$ python -q
>>> import numpy as np
>>> from numpy import linalg as LA
>>> np.set_printoptions(precision=2, suppress=True, linewidth=160)
>>> M = np.load("test17.npy")
>>> print(M)
[[ 0. -3.  0.  0.]
 [-3.  1. -3.  0.]
 [ 0. -3.  0. -3.]
 [ 0.  0. -3.  1.]]
>>> # equal to its transpose
>>> A2 = np.array([[0, 1, 0], [1, 0, -1], [1, 0, 2], [-1, -1, -2]])
>>> print(np.einsum("ij->j", M))
[-3. -5. -6. -2.]
>>> print(A2.T @ M.T)
[[-3. -2.  0. -4.]
 [ 0. -3.  3. -1.]
 [ 3. -7.  9. -8.]]
>>> print(np.einsum("ik,kj->ij", M, A2))
[[-3.  0.  3.]
 [-2. -3. -7.]
 [ 0.  3.  9.]
 [-4. -1. -8.]]
>>> print(np.vstack([M, A2.T]).shape)
(7, 4)
>>> print(LA.matrix_rank(M @ A2))
3
>>> F = np.array([[0.0, 5.0, 0.0], [5.0, 2.0, 5.0], [0.0, 5.0, 2.0]])
>>> ev, evecs = LA.eigh(F)
>>> x = np.array([-1, -1, 0])
>>> print(evecs * np.abs(ev) @ evecs.T)
[[4.   0.46 2.96]
 [0.46 7.15 1.64]
 [2.96 1.64 4.19]]
>>> print(x @ F @ x)
12.0
>>> print([round(float(LA.det(F[:i, :i])), 2) + 0 for i in range(1, 4)])
[0.0, -25.0, -50.0]
>>> print(round(float(LA.eigvalsh(F).min()), 2))
-5.67
>>> O, evecs = LA.qr(F[:, :1])[0], LA.qr(F[:, 1:])[0]
>>> s = LA.svd(O.T @ evecs, compute_uv=False)
>>> print(np.degrees(np.arccos(s.clip(0, 1))))
[17.03]
>>> print((s > 0.9).sum())
1
>>> print(LA.eigvals(F))
[-5.67  1.02  8.65]
>>> print(np.einsum("ij,ji->", F, F))
108.0
>>> print(np.poly(F))
[  1.  -4. -46.  50.]
>>> print(round(LA.det(2 * F), 2), np.round(LA.det(F), 2))
-400.0 -50.0
>>> print(round(LA.det(F.T), 2))
-50.0
>>> print(np.kron(np.eye(2, dtype=int), F))
[[0. 5. 0. 0. 0. 0.]
 [5. 2. 5. 0. 0. 0.]
 [0. 5. 2. 0. 0. 0.]
 [0. 0. 0. 0. 5. 0.]
 [0. 0. 0. 5. 2. 5.]
 [0. 0. 0. 0. 5. 2.]]
>>> print(round(float(LA.det(F[::-1])), 2))
50.0
>>> print(np.trace(F))
4.0
>>> print(np.sort(np.abs(LA.eigvals(F))))
[1.02 5.67 8.65]
>>> print(round(np.abs(LA.eigvals(F)).max(), 2))
8.65
>>> X = np.load("a.npy")
>>> print(X)
[[-2.  0. -3. -3.]
 [ 0. -2.  0.  0.]
 [-3.  0. -2. -3.]
 [-3.  0. -3. -2.]]
>>> # 2 blocks once reordered
>>> ev, evecs = LA.eigh(X)
>>> x = np.array([0, 0, -1, -2])
>>> print(evecs * np.maximum(ev, 0) @ evecs.T)
[[ 0.67  0.   -0.33 -0.33]
 [ 0.    0.    0.    0.  ]
 [-0.33  0.    0.67 -0.33]
 [-0.33  0.   -0.33  0.67]]
>>> f = np.array([-1, -2])
>>> print(np.cross(X[0, :3], X[2, :3]))
[0. 5. 0.]
>>> print(np.polyval(f, X[0]))
[ 0. -2.  1.  1.]
>>> A2 = X / LA.norm(X, axis=1, keepdims=True)
>>> G = A2 @ A2.T
>>> print(G[1])
[0. 1. 0. 0.]
>>> print((np.abs(G) > 0.9).astype(int))
[[1 0 1 1]
 [0 1 0 0]
 [1 0 1 1]
 [1 0 1 1]]
>>> print(np.degrees(np.arccos(np.clip(G[1, 3], -1, 1))))
90.0
>>> O = X.astype(float).copy()
>>> for j in range(4):
...     O[:, j] -= O[:, :j] @ (O[:, :j].T @ O[:, j])
...     O[:, j] /= LA.norm(O[:, j])
... 
>>> print(np.round(O.T @ O, 2) + 0)
[[1. 0. 0. 0.]
 [0. 1. 0. 0.]
 [0. 0. 1. 0.]
 [0. 0. 0. 1.]]
>>> print(np.sort(np.abs(LA.eigvals(X))))
[1. 1. 2. 8.]
>>> print(np.allclose(X @ X.T, X.T @ X))
True
>>> print((X + X.T) / 2)
[[-2.  0. -3. -3.]
 [ 0. -2.  0.  0.]
 [-3.  0. -2. -3.]
 [-3.  0. -3. -2.]]
>>> W0 = np.array([[1, 0, 0, 0], [0, 1, 0, 0], [1, 2, 1, 0], [0, 2, 2, 2]])
>>> print(W0)
[[1 0 0 0]
 [0 1 0 0]
 [1 2 1 0]
 [0 2 2 2]]
>>> # triangular, det is the product of the diagonal
>>> print((W0 - W0.T) / 2)
[[ 0.   0.  -0.5  0. ]
 [ 0.   0.  -1.  -1. ]
 [ 0.5  1.   0.  -1. ]
 [ 0.   1.   1.   0. ]]
>>> print(np.sort(np.abs(LA.eigvals(W0))))
[1. 1. 1. 2.]
>>> print(W0 @ W0)
[[ 1  0  0  0]
 [ 0  1  0  0]
 [ 2  4  1  0]
 [ 2 10  6  4]]
>>> print((W0 + W0.T) / 2)
[[1.  0.  0.5 0. ]
 [0.  1.  1.  1. ]
 [0.5 1.  1.  1. ]
 [0.  1.  1.  2. ]]
>>> print(np.allclose(W0 @ W0.T, W0.T @ W0))
False
>>> print(np.trace(W0))
5
>>> f = np.array([-6, 3, -4, 9])
>>> g = np.array([-2, -2, -2, 1])
>>> feats = f[:, None] + g[None, :]
>>> print(feats)
[[-8 -8 -8 -5]
 [ 1  1  1  4]
 [-6 -6 -6 -3]
 [ 7  7  7 10]]
>>> A2 = np.array([[1, 2], [2, 2], [2, 0], [0, 1]])
>>> print(np.einsum("ik,kj->ij", feats, A2))
[[-40 -37]
 [  5   8]
 [-30 -27]
 [ 35  38]]
>>> print(LA.matrix_rank(np.vstack([feats, A2.T])))
4
>>> print(A2.T @ feats.T)
[[-40   5 -30  35]
 [-37   8 -27  38]]
>>> print(LA.matrix_rank(feats @ A2))
2
>>> A2 = np.array([[2, 1], [1, 2]])
>>> m1 = np.kron(np.eye(2, dtype=int), A2)
>>> print(m1)
[[2 1 0 0]
 [1 2 0 0]
 [0 0 2 1]
 [0 0 1 2]]
>>> low = LA.cholesky(m1)
>>> print(LA.eigvalsh(m1).min() > 0)
True
>>> print(low)
[[1.41 0.   0.   0.  ]
 [0.71 1.22 0.   0.  ]
 [0.   0.   1.41 0.  ]
 [0.   0.   0.71 1.22]]
>>> t3 = np.stack([m1, -3 * m1, m1[::-1]])
>>> print(LA.det(t3))
[  9. 729.   9.]
>>> print(t3.sum(axis=0))
[[-4 -2  1  2]
 [-2 -4  2  1]
 [ 1  2 -4 -2]
 [ 2  1 -2 -4]]
>>> print(np.einsum("bij,cij->bc", t3, t3))
[[ 20 -60   0]
 [-60 180   0]
 [  0   0  20]]
>>> print(t3.shape)
(3, 4, 4)
>>> print(LA.norm(t3, axis=(1, 2)))
[ 4.47 13.42  4.47]
>>> E = np.array([[2, 5, 4, -1], [0, 3, 2, -3], [3, 6, 5, 0]])
>>> print(E)
[[ 2  5  4 -1]
 [ 0  3  2 -3]
 [ 3  6  5  0]]
>>> # rank 2
>>> print(np.round(E @ LA.pinv(E) @ E, 2) + 0)
[[ 2.  5.  4. -1.]
 [ 0.  3.  2. -3.]
 [ 3.  6.  5.  0.]]
>>> print(np.unique(E.round(6), axis=0).shape)
(3, 4)
>>> print(np.abs(np.diag(LA.qr(E)[1])) > 1e-9)
[ True  True False]
>>> print(LA.lstsq(E[:-1].T, E[-1])[2])
2
